% python3 -q
>>> import numpy as np
>>> from numpy import linalg as LA
>>> np.set_printoptions(precision=1, suppress=True, linewidth=100)
>>> tidy = lambda a: np.round(a, 1) + 0
>>> M = np.loadtxt("x.csv", delimiter=",")
>>> tidy(M)
array([[-2.3, -0.7,  1.7,  0.6],
       [ 1.7, -1.3,  1.3,  1.7],
       [-0.8, -0.7, -2.1,  1.9],
       [ 0. ,  2.5,  0.5,  1.5]])
>>> x0 = np.array([0, 1, 0, 1])
>>> target = M @ x0
>>> tidy(target)
array([-0.1,  0.4,  1.1,  4.1])
>>> tidy(LA.solve(M, target + M[:, 3]))
array([0., 1., 0., 2.])
>>> tidy(LA.solve(M.T, M[3]))
array([0., 0., 0., 1.])
>>> tidy(LA.solve(M, M[:, 1]))
array([0., 1., 0., 0.])
>>> Y = M / LA.norm(M, axis=1, keepdims=True)
>>> cov = Y @ Y.T
>>> tidy(LA.norm(Y, axis=1))
array([1., 1., 1., 1.])
>>> np.argwhere(np.triu(np.abs(cov) > 0.95, 1))
array([], shape=(0, 2), dtype=int64)
>>> tidy(LA.eigvals(M).sum().real)
np.float64(-4.1)
>>> tidy(LA.det(M[::-1]))
np.float64(-81.0)
>>> tidy(np.einsum("ii->", M))
np.float64(-4.1)
>>> tidy((M - M.T) / 2)
array([[ 0. , -1.2,  1.2,  0.3],
       [ 1.2,  0. ,  1. , -0.4],
       [-1.2, -1. ,  0. ,  0.7],
       [-0.3,  0.4, -0.7,  0. ]])
>>> tidy((M + M.T) / 2)
array([[-2.3,  0.5,  0.4,  0.3],
       [ 0.5, -1.3,  0.3,  2.1],
       [ 0.4,  0.3, -2.1,  1.2],
       [ 0.3,  2.1,  1.2,  1.5]])
>>> tidy(np.sort(np.abs(LA.eigvals(M))))
array([3., 3., 3., 3.])
>>> E = np.array([[-3, -6, 9, -5], [3, -2, 5, -9], [8, -4, 7, -2], [-9, 9, 0, 6]])
>>> E[2] = E[1]
>>> E
array([[-3, -6,  9, -5],
       [ 3, -2,  5, -9],
       [ 3, -2,  5, -9],
       [-9,  9,  0,  6]])
>>> left, sv, VT = LA.svd(E, full_matrices=False)
>>> left.shape, sv.shape, VT.shape
((4, 4), (4,), (4, 4))
>>> tidy(VT @ VT.T)
array([[1., 0., 0., 0.],
       [0., 1., 0., 0.],
       [0., 0., 1., 0.],
       [0., 0., 0., 1.]])
>>> tidy(np.abs(VT[0]))
array([0.3, 0.5, 0.4, 0.7])
>>> tidy(LA.det(E[::-1]))
np.float64(0.0)
>>> np.kron(np.eye(2, dtype=int), E)
array([[-3, -6,  9, -5,  0,  0,  0,  0],
       [ 3, -2,  5, -9,  0,  0,  0,  0],
       [ 3, -2,  5, -9,  0,  0,  0,  0],
       [-9,  9,  0,  6,  0,  0,  0,  0],
       [ 0,  0,  0,  0, -3, -6,  9, -5],
       [ 0,  0,  0,  0,  3, -2,  5, -9],
       [ 0,  0,  0,  0,  3, -2,  5, -9],
       [ 0,  0,  0,  0, -9,  9,  0,  6]])
>>> tidy(LA.eigvals(E).sum().real)
np.float64(6.0)
>>> tidy(LA.det(2 * E)), tidy(LA.det(E))
(np.float64(0.0), np.float64(0.0))
>>> LA.cond(E) > 100
np.True_
>>> np.argsort(-LA.norm(E, axis=0).round(6), kind="stable")[:3]
array([3, 2, 1])
>>> tidy(LA.norm(E, 2) / LA.norm(E))
np.float64(0.9)
>>> [round(float(x), 1) for x in LA.svd(E, compute_uv=False)[:3]]
[20.7, 10.9, 6.4]
>>> feats = np.array([[4, -18, -4], [4, -18, -4], [4, -18, -4], [-4, 18, 4]])
>>> Y = np.array([[-2, -1, -2], [-1, 0, -1], [2, 1, 2]])
>>> np.einsum("ik,kj->ij", feats, Y)
array([[ 2, -8,  2],
       [ 2, -8,  2],
       [ 2, -8,  2],
       [-2,  8, -2]])
>>> LA.matrix_rank(np.vstack([feats, Y.T]))
np.int64(2)
>>> np.einsum("ij->j", feats)
array([  8, -36,  -8])
>>> LA.matrix_rank(feats @ Y)
np.int64(1)
>>> np.vstack([feats, Y.T]).shape
(7, 3)
>>> Y.T @ feats.T
array([[ 2,  2,  2, -2],
       [-8, -8, -8,  8],
       [ 2,  2,  2, -2]])
>>> left, sv, VT = LA.svd(feats)
>>> V = VT[:(sv > 1e-8).sum()]
>>> rng = np.random.default_rng(18)
>>> x0 = feats[1] + -2 * feats[2] + rng.integers(2) * np.eye(3)[0]
>>> x0
array([-3., 18.,  4.])
>>> LA.matrix_rank(np.vstack([feats, x0]))
np.int64(2)
>>> tidy(np.diag(V.T @ V))
array([0. , 0.9, 0. ])
>>> LA.matrix_rank(feats, rtol=0.1)
np.int64(1)
>>> tidy(LA.norm(feats, 2) / LA.norm(feats))
np.float64(1.0)
>>> mat = np.load("dump.npy")
>>> mat
array([[ 1, -1, -1,  1, -1,  1,  1, -1],
       [ 1,  1,  1,  1, -1, -1, -1, -1],
       [ 1,  1,  1,  1,  1,  1,  1,  1]])
>>> Y = mat / LA.norm(mat, axis=1, keepdims=True)
>>> cov = Y @ Y.T
>>> (np.abs(cov) > 0.9).astype(int)
array([[1, 0, 0],
       [0, 1, 0],
       [0, 0, 1]])
>>> tidy(LA.norm(Y, axis=1))
array([1., 1., 1.])
>>> np.degrees(np.arccos(np.clip(cov[2, 0], -1, 1)))
np.float64(90.0)
>>> np.argwhere(np.triu(np.abs(cov) > 0.95, 1))
array([], shape=(0, 2), dtype=int64)
>>> labels = rng.permutation(4)
>>> labels
array([0, 2, 1, 3])
>>> Y = M[labels][:, labels]
>>> tidy(np.diag(Y))
array([-2.3, -2.1, -1.3,  1.5])
>>> tidy(LA.det(Y)), tidy(LA.det(M[labels]))
(np.float64(-81.0), np.float64(81.0))
>>> tidy(np.trace(Y))
np.float64(-4.1)
>>> tidy(np.sort(np.abs(LA.eigvals(Y))))
array([3., 3., 3., 3.])
>>> Y = mat / np.sqrt((mat ** 2).mean(axis=1, keepdims=True))
>>> LA.matrix_rank(Y) == LA.matrix_rank(mat)
np.True_
>>> mat - mat.mean(axis=1, keepdims=True)
array([[ 1., -1., -1.,  1., -1.,  1.,  1., -1.],
       [ 1.,  1.,  1.,  1., -1., -1., -1., -1.],
       [ 0.,  0.,  0.,  0.,  0.,  0.,  0.,  0.]])
>>> Y[1]
array([ 1.,  1.,  1.,  1., -1., -1., -1., -1.])
>>> def softmax(z):
...     e = np.exp(z - z.max(axis=-1, keepdims=True))
...     return e / e.sum(axis=-1, keepdims=True)
... 
>>> tidy(softmax(mat).sum(axis=1))
array([1., 1., 1.])
>>> tidy(softmax(10 * mat[1]))
array([0.2, 0.2, 0.2, 0.2, 0. , 0. , 0. , 0. ])
>>> tidy(softmax(mat[1] + 2))
array([0.2, 0.2, 0.2, 0.2, 0. , 0. , 0. , 0. ])
>>> tidy(softmax(mat[1]))
array([0.2, 0.2, 0.2, 0.2, 0. , 0. , 0. , 0. ])
>>> att = mat @ mat.T / np.sqrt(8)
>>> tidy(softmax(att)[1] @ mat)
array([ 1. ,  0.9,  0.9,  1. , -0.9, -0.8, -0.8, -0.9])
>>> tidy(softmax(att))
array([[0.9, 0.1, 0.1],
       [0.1, 0.9, 0.1],
       [0.1, 0.1, 0.9]])
>>> J = np.load("m.npy")
>>> J
array([[-1.5,  2. ,  1.1],
       [ 5. ,  0.4,  2.3],
       [-3.5, -1.2,  1.1],
       [ 2.2,  0.6,  1.1],
       [ 3.9,  0.5,  0.4],
       [-3. ,  1.2,  1. ],
       [ 2.1,  0.4,  0.4],
       [ 4.6, -1. , -0.8],
       [-4.1,  0.8, -0.4],
       [ 1.6,  0.7,  3.2],
       [-0.3, -1.3,  1.4],
       [-1.2,  1.1,  1.9],
       [-2.1, -0.1,  1.9],
       [ 1.2,  0. , -1.8],
       [-1.2,  0.1, -0.7],
       [ 1. , -1. ,  1.4],
       [ 1.7, -0.1, -0.7],
       [-3.2,  0. ,  2.2],
       [-1.3, -0.7,  1.5],
       [ 1.5,  0.4,  1.6]])
>>> x0 = np.array([-1, -5, -2])
>>> target = J @ x0
>>> tidy(LA.solve(J.T @ J, J.T @ target))
array([-1., -5., -2.])
>>> tidy(LA.pinv(J) @ J)
array([[1., 0., 0.],
       [0., 1., 0.],
       [0., 0., 1.]])
>>> target = target + 0.3 * rng.normal(size=20)
>>> tidy(target)
array([-11. , -11. ,   7.6,  -7.5,  -7. ,  -4.5,  -4. ,   1.7,   1.2, -11.3,   3.9,  -7.8,  -1. ,
         2.7,   1.9,   1.2,   0.3,  -1.2,   1.8,  -6.9])
>>> beta, *_ = LA.lstsq(J, target)
>>> beta.round()
array([-1., -5., -2.])
